>>> import numpy as np
>>> from numpy import linalg as LA
>>> np.set_printoptions(precision=2, suppress=True, linewidth=160, legacy="1.25")
>>> W0 = np.load("m.npy")
>>> print(W0)
[[  8.22  23.8    4.92  -7.04  -5.35]
 [  2.78   8.63   4.01  -9.03  -4.01]
 [ -7.27 -21.25  -3.74   5.17   4.  ]
 [  4.12  11.76   0.47   3.45   0.18]]
>>> vec = np.array([5, 3, 0, 3, 3])
>>> print((W0 @ vec).argmax())
0
>>> LA.norm(W0 @ vec) <= LA.norm(W0, 2) * LA.norm(vec) + 1e-9
True
>>> np.einsum("ij,j->i", W0, vec)
array([ 75.33,   0.67, -72.59,  66.77])
>>> vec @ W0
Traceback (most recent call last):
  File "<python-input-9>", line 1, in <module>
    vec @ W0
    ~~~~^~~~
ValueError: matmul: Input operand 1 has a mismatch in its core dimension 0, with gufunc signature (n?,k),(k,m?)->(n?,m?) (size 4 is different from 5)
>>> print(W0 @ vec)
[ 75.33   0.67 -72.59  66.77]
>>> (W0 * vec).sum(axis=1)
array([ 75.33,   0.67, -72.59,  66.77])
>>> other = W0 / LA.norm(W0, axis=1)
Traceback (most recent call last):
  File "<python-input-12>", line 1, in <module>
    other = W0 / LA.norm(W0, axis=1)
            ~~~^~~~~~~~~~~~~~~~~~~~~
ValueError: operands could not be broadcast together with shapes (4,5) (4,) 
>>> other = W0 / LA.norm(W0, axis=1, keepdims=True)
>>> gram = other @ other.T
>>> gram[3]
array([ 0.83,  0.46, -0.86,  1.  ])
>>> (gram - 2 * np.eye(4)).round(6).argmax(axis=1)
array([1, 0, 1, 0])
>>> arr = np.loadtxt("block5.csv", delimiter=",")
>>> print(arr)
[[  8.07   0.5    1.51  -4.3    0.66]
 [  4.16  -6.78  -0.05   0.01   0.25]
 [ -7.72  -1.57  -2.36   3.27  -0.06]
 [ -1.47  10.28   4.48  -0.69   1.46]
 [  7.66  -6.02  -2.11  -2.86  -1.06]
 [ -6.93   3.72   0.32   2.73   0.17]
 [ 11.36  -5.59  -1.77  -5.18  -0.81]
 [  5.99  -2.73   1.32  -1.65   0.16]
 [ -5.23  -1.64   1.57   3.53   1.7 ]
 [  5.     5.68   0.4   -4.79  -0.05]
 [ -6.11  -5.78  -1.85   4.77  -0.64]
 [  0.32  -3.78   0.27   1.28   0.18]
 [  1.95 -14.11  -4.21   2.08  -1.24]
 [  5.1   -2.62  -1.77  -1.89  -1.83]
 [ -0.03  -0.73   0.37   0.57  -0.07]
 [  1.74  -4.76  -2.68  -0.12  -1.57]
 [  3.35 -12.21  -2.69   0.4   -0.08]
 [ -6.1    0.4    1.15   3.62   0.8 ]
 [ -8.29   0.7   -0.59   3.33   0.79]
 [ -7.73  -1.49  -2.39   3.26  -0.17]
 [ -9.77  -1.92  -1.79   5.53  -0.59]
 [ -1.19   7.22   0.9   -0.34  -1.25]
 [ -0.77   4.09   0.93   0.4   -0.93]
 [  3.06  -1.63   1.84  -0.51   0.94]
 [  9.34  -4.51  -1.77  -4.13  -1.17]
 [  0.27   8.35   2.67  -1.21   0.04]
 [  6.57   1.86   2.13  -3.62   0.9 ]]
>>> vec = np.array([0, 1, 0, 1, 2])
>>> target = arr @ vec
>>> print(np.round(LA.pinv(arr) @ arr, 2) + 0)
[[1. 0. 0. 0. 0.]
 [0. 1. 0. 0. 0.]
 [0. 0. 1. 0. 0.]
 [0. 0. 0. 1. 0.]
 [0. 0. 0. 0. 1.]]
>>> np.round(LA.solve(arr.T @ arr, arr.T @ target), 2) + 0
array([0., 1., 0., 1., 2.])
>>> try:
...     LA.solve(arr, target)
... except LA.LinAlgError as e:
...     print(e)
... 
Last 2 dimensions of the array must be square
>>> rng = np.random.default_rng(344)
>>> target = target + 0.1 * rng.normal(size=27)
>>> target
array([ -2.58,  -6.29,   1.53,  12.31, -11.03,   6.9 , -12.48,  -3.96,   5.25,   0.73,  -2.01,  -2.15, -14.47,  -8.17,  -0.37,  -8.06, -11.95,   5.73,   5.6 ,
         1.22,   2.33,   4.61,   2.6 ,  -0.17, -10.9 ,   7.12,   0.19])
>>> c, *_ = LA.lstsq(arr, target)
>>> round(LA.norm(target - arr @ c), 2)
0.53
>>> [round(float(LA.norm(LA.solve(arr.T @ arr + lam * np.eye(5), arr.T @ target))), 2) for lam in (0, 1, 10, 100)]
[2.12, 1.57, 1.39, 1.03]
>>> print(np.round(arr.T @ (target - arr @ c), 2) + 0)
[0. 0. 0. 0. 0.]
>>> left, sigma, Vh = LA.svd(arr)
>>> print(np.argmax(sigma[:-1] / (sigma[1:] + 1e-6)) + 1)
4
>>> other = left[:, :4] @ np.diag(sigma[:4]) @ Vh[:4]
>>> LA.matrix_rank(arr, rtol=0.05)
4
>>> print(round(LA.norm(arr - other, 2), 2), np.round(sigma[4], 2))
0.24 0.24
>>> round(float(np.abs(arr - other).max()), 2)
0.08
>>> arr @ arr
Traceback (most recent call last):
  File "<python-input-37>", line 1, in <module>
    arr @ arr
    ~~~~^~~~~
ValueError: matmul: Input operand 1 has a mismatch in its core dimension 0, with gufunc signature (n?,k),(k,m?)->(n?,m?) (size 27 is different from 5)
>>> gram = arr.T @ arr
>>> np.allclose(gram, gram.T)
True
>>> LA.svd(arr, compute_uv=False) ** 2
array([1257.25,  879.33,   53.9 ,    9.96,    0.06])
>>> np.diag(gram)
array([952.66, 875.61, 109.33, 240.6 ,  22.3 ])
>>> Z = np.array([[4, -9, 5, -7, -7], [-4, 2, -8, -6, -8]])
>>> mat = rng.normal(size=(31, 2)) @ Z + np.array([1, 3, 0, 0, 0])
>>> print(mat)
[[  5.77   0.12   9.33   6.24   8.48]
 [  4.84  -5.08   5.04  -5.68  -5.52]
 [ -5.13  17.28  -7.46  11.62  11.76]
 [  5.58  -6.91   5.9   -7.28  -7.17]
 [  2.26   3.43   2.98   3.86   4.79]
 [ -7.65  20.5  -11.66  11.48  10.92]
 [ 11.33  -9.05  17.71   2.7    5.9 ]
 [  6.24 -14.84   3.95 -20.41 -22.14]
 [  6.2   -4.18   8.44  -0.7    0.59]
 [  2.3   -0.46   1.4   -3.27  -3.42]
 [  5.95  -2.61   8.57   1.61   3.2 ]
 [  6.6   -9.42   7.08  -9.46  -9.4 ]
 [ -3.09  12.25  -5.09   7.25   7.26]
 [  2.74  -0.59   2.31  -2.44  -2.35]
 [ -5.26   9.95 -10.88  -2.3   -4.34]
 [ -2.88   9.28  -5.89   2.26   1.56]
 [  1.18   3.83   0.76   1.98   2.34]
 [ 11.74 -10.79  17.87   0.47   3.44]
 [ -2.33   6.15  -6.02  -2.24  -3.48]
 [  5.37  -5.27   6.12  -4.75  -4.31]
 [ -0.47   5.69  -2.11   1.42   1.24]
 [ -3.55   9.74  -7.18   1.47   0.47]
 [ -4.97   3.86 -12.86 -12.91 -16.5 ]
 [  4.43 -14.27   0.2  -23.74 -26.47]
 [  1.69   4.68   2.24   4.78   5.7 ]
 [ -5.03   7.48 -11.43  -6.33  -8.93]
 [ -5.53  10.63 -11.19  -1.69  -3.71]
 [ -6.63   6.9  -15.23 -11.31 -15.1 ]
 [  3.4    1.51   4.67   3.07   4.18]
 [-15.23  13.49 -31.45 -19.94 -27.38]
 [ -9.27  17.84 -16.38   2.62   0.26]]
>>> left, sigma, Vh = LA.svd(mat)
>>> evecs = Vh[:(sigma > 1e-8).sum()]
>>> vec = mat[16] + 5 * mat[28] + rng.integers(2) * np.eye(5)[0]
>>> print(vec)
[19.17 11.4  24.13 17.31 23.25]
>>> np.diag(evecs.T @ evecs)
array([0.49, 0.94, 0.59, 0.42, 0.55])
>>> E = np.array([[13, 8, 3, 13], [8, 5, 1, 8], [3, 1, 10, 3], [13, 8, 3, 13]])
>>> th = np.radians(45)
>>> R = np.eye(4)
>>> R[3, 3] = R[1, 1] = np.cos(th)
>>> R[3, 1], R[1, 3] = -np.sin(th), np.sin(th)
>>> R
array([[ 1.  ,  0.  ,  0.  ,  0.  ],
       [ 0.  ,  0.71,  0.  ,  0.71],
       [ 0.  ,  0.  ,  1.  ,  0.  ],
       [ 0.  , -0.71,  0.  ,  0.71]])
>>> other = E @ R.T
>>> round(float(LA.det(R)), 2), np.round(np.trace(R), 2)
(1.0, 3.41)
>>> print(np.abs(other - E).max(axis=0))
[0.   6.85 0.   9.46]
>>> print(other)
[[13.   14.85  3.    3.54]
 [ 8.    9.19  1.    2.12]
 [ 3.    2.83 10.    1.41]
 [13.   14.85  3.    3.54]]
>>> np.round(LA.svd(E, compute_uv=False), 2) + 0, np.round(LA.svd(other, compute_uv=False), 2) + 0
(array([31.78,  9.22,  0.  ,  0.  ]), array([31.78,  9.22,  0.  ,  0.  ]))
>>> data = np.load("w.npy")
>>> print(data)
[[ 0.7  1.5  0.4 -0.8  1. ]
 [ 0.9 -2.5 -1.1 -0.5  1.7]
 [-0.6  0.5 -0.1 -0.6 -0.4]
 [-0.5 -0.5  1.5 -1.2 -1.3]]
>>> r0 = np.array([4, 1, 2])
>>> np.polyval(r0, data[2])
array([2.84, 3.5 , 1.94, 2.84, 2.24])
>>> np.array([np.convolve(row, r0, "same") for row in data])
array([[ 6.7,  4.5,  0.2,  4. , -0.6],
       [-9.1, -5.1, -8.1,  4.1,  0.7],
       [ 1.4, -1.1, -1.5, -2.4, -1.6],
       [-2.5,  4.5, -4.3, -3.4, -3.7]])
>>> np.cross(data[2, :3], data[3, :3])
array([0.7 , 0.95, 0.55])
